In [1]: import numpy as np

In [2]: from numpy import linalg as LA

In [3]: np.set_printoptions(precision=3, suppress=True, linewidth=100, floatmode="fixed")

In [4]: K = np.loadtxt("out13.csv", delimiter=",")

In [5]: print(K)
[[1.000 1.000]
 [0.000 2.000]]

In [6]: # triangular: eigenvalues sit on the diagonal

In [7]: print(K @ K)
[[1.000 3.000]
 [0.000 4.000]]

In [8]: print(LA.matrix_rank(K - K[0, 0] * np.eye(2)))
1

In [9]: print(LA.matrix_power(K - np.diag(np.diag(K)), 2))
[[0.000 0.000]
 [0.000 0.000]]

In [10]: print(np.sort(LA.eigvals(K)))
[1.000 2.000]

In [11]: A = np.array([[-2.0, -3.0, -3.0, -3.0, 0.0],
    ...:     [-3.0, -2.0, -3.0, -3.0, 0.0],
    ...:     [-3.0, -3.0, -2.0, -3.0, 0.0],
    ...:     [-3.0, -3.0, -3.0, -2.0, 0.0],
    ...:     [0.0, 0.0, 0.0, 0.0, -2.0]])

In [12]: # splits into 2 blocks

In [13]: print(np.trace(A))
-10.0

In [14]: print(np.allclose(A, A.T))
True

In [15]: print(LA.matrix_power(A, 2))
[[31.000 30.000 30.000 30.000  0.000]
 [30.000 31.000 30.000 30.000  0.000]
 [30.000 30.000 31.000 30.000  0.000]
 [30.000 30.000 30.000 31.000  0.000]
 [ 0.000  0.000  0.000  0.000  4.000]]

In [16]: M = np.load("layer15.npy")

In [17]: print(M)
[[-2.053 -0.072  0.118 -1.975]
 [-1.963  0.048  0.018 -1.969]
 [-2.060  0.039  0.022 -1.980]
 [-1.937 -0.033  0.023 -2.029]
 [-2.004  0.046  0.129 -1.982]
 [ 0.090  2.052  2.071  0.098]
 [ 0.010  2.004  1.928 -0.095]
 [-0.027  1.970  2.021 -0.001]
 [-0.011  2.041  1.971 -0.051]
 [ 0.034  2.053  1.846  0.008]
 [-0.954 -2.097 -1.988  0.957]
 [-1.078 -1.995 -2.042  0.933]
 [-1.049 -1.918 -2.006  0.996]
 [-1.034 -2.018 -2.000  0.982]
 [-0.998 -2.008 -1.995  0.924]]

In [18]: cen = (M - M.mean(axis=0)) / M.std(axis=0)

In [19]: print(cen.std(axis=0))
[1.000 1.000 1.000 1.000]

In [20]: print(np.argwhere(np.abs(cen) > 2))
[]

In [21]: b = LA.lstsq(np.delete(cen, 1, axis=1), cen[:, 1])[0]

In [22]: print(round(1 - np.var(cen[:, 1] - np.delete(cen, 1, axis=1) @ b), 3))
0.998

In [23]: proj = M @ LA.solve(M.T @ M, M.T)

In [24]: print(np.allclose(proj @ proj, proj))
True

In [25]: print(round(float(np.trace(proj)), 3))
4.0

In [26]: print(np.round(LA.eigvalsh(proj), 3) + 0)
[0.000 0.000 0.000 0.000 0.000 0.000 0.000 0.000 0.000 0.000 0.000 1.000 1.000 1.000 1.000]

In [27]: print(proj @ M[:, 3])
[-1.975 -1.969 -1.980 -2.029 -1.982  0.098 -0.095 -0.001 -0.051  0.008  0.957  0.933  0.996  0.982
  0.924]

In [28]: C = M[[0, 14]].astype(float)

In [29]: for _ in range(4):
    ...:     idx = LA.norm(M[:, None] - C, axis=-1).argmin(axis=1)
    ...:     C = np.array([M[idx == j].mean(axis=0) for j in range(2)])
    ...: 

In [30]: print(idx)
[0 0 0 0 0 0 0 0 0 0 1 1 1 1 1]

In [31]: print(C[1] - C[0])
[-0.031 -3.022 -3.021  1.956]

In [32]: print(C)
[[-0.992  1.015  1.015 -0.998]
 [-1.023 -2.007 -2.006  0.958]]

In [33]: print(np.abs(C[1] - C[0]).argmax())
1
